% ipython --no-banner

In [1]: import numpy as np

In [2]: np.set_printoptions(suppress=True, linewidth=200)

In [3]: tidy = lambda a: np.round(a, 2) + 0

In [4]: M = np.load("layer16.npy")

In [5]: M
Out[5]: 
array([[ 1.2, -0.5,  0.5, -2.9,  1. ],
       [ 1.7, -0.7,  0.1,  0.8,  1.1],
       [-1.1, -0.7,  0.3, -0.2,  0.4],
       [-0.4,  0.1, -0.5,  0.4, -0.4],
       [ 0.8, -0.1, -1.8, -2. ,  0.1],
       [-1.2, -0.2,  0.9,  0. ,  0. ],
       [ 1.7, -0.1,  0.9,  2. , -0.5],
       [-1.2, -1.5,  0.6, -0.7, -0.1]])

In [6]: x0 = np.array([5, 1, 3, 5, 4])

In [7]: tidy(M @ (2 * x0))
Out[7]: array([ -7. ,  33. ,  -9.4,  -6. , -22.2,  -7. ,  38.2, -19.2])

In [8]: print(tidy((M * x0).sum(axis=1)))
[ -3.5  16.5  -4.7  -3.  -11.1  -3.5  19.1  -9.6]

In [9]: (M @ x0).argmax()
Out[9]: np.int64(6)

In [10]: O, r_ = np.linalg.qr(M)

In [11]: np.trace(O @ O.T)
Out[11]: np.float64(5.0)

In [12]: np.allclose(r_.T @ r_, M.T @ M)
Out[12]: True

In [13]: rng = np.random.default_rng(814)

In [14]: other = M + rng.integers(-2, 3, (8, 3)) @ rng.integers(-2, 3, (3, 5))

In [15]: tidy(other)
Out[15]: 
array([[ 0.2,  1.5,  2.5, -0.9,  1. ],
       [-0.3,  5.3,  6.1,  3.8, -0.9],
       [-5.1, -0.7,  0.3,  0.8,  2.4],
       [-6.4,  6.1,  5.5,  4.4, -0.4],
       [-1.2, -2.1, -3.8, -6. ,  0.1],
       [ 1.8, -0.2,  0.9,  2. ,  0. ],
       [-4.3,  3.9,  4.9,  7. ,  1.5],
       [ 0.8, -9.5, -7.4, -2.7,  3.9]])

In [16]: np.abs(other - M).sum(axis=1)
Out[16]: array([ 7., 19.,  7., 22., 10.,  5., 21., 24.])

In [17]: print(tidy(other - M))
[[-1.  2.  2.  2.  0.]
 [-2.  6.  6.  3. -2.]
 [-4.  0.  0.  1.  2.]
 [-6.  6.  6.  4.  0.]
 [-2. -2. -2. -4.  0.]
 [ 3.  0.  0.  2.  0.]
 [-6.  4.  4.  5.  2.]
 [ 2. -8. -8. -2.  4.]]

In [18]: f, v = M[2], M[3]

In [19]: print(tidy(f @ f))
1.99

In [20]: pr = (f @ v) / (f @ f) * f

In [21]: tidy(pr)
Out[21]: array([0.01, 0.01, 0.  , 0.  , 0.  ])

In [22]: tidy(np.linalg.norm(f + v) ** 2 + np.linalg.norm(f - v) ** 2)
Out[22]: np.float64(5.46)
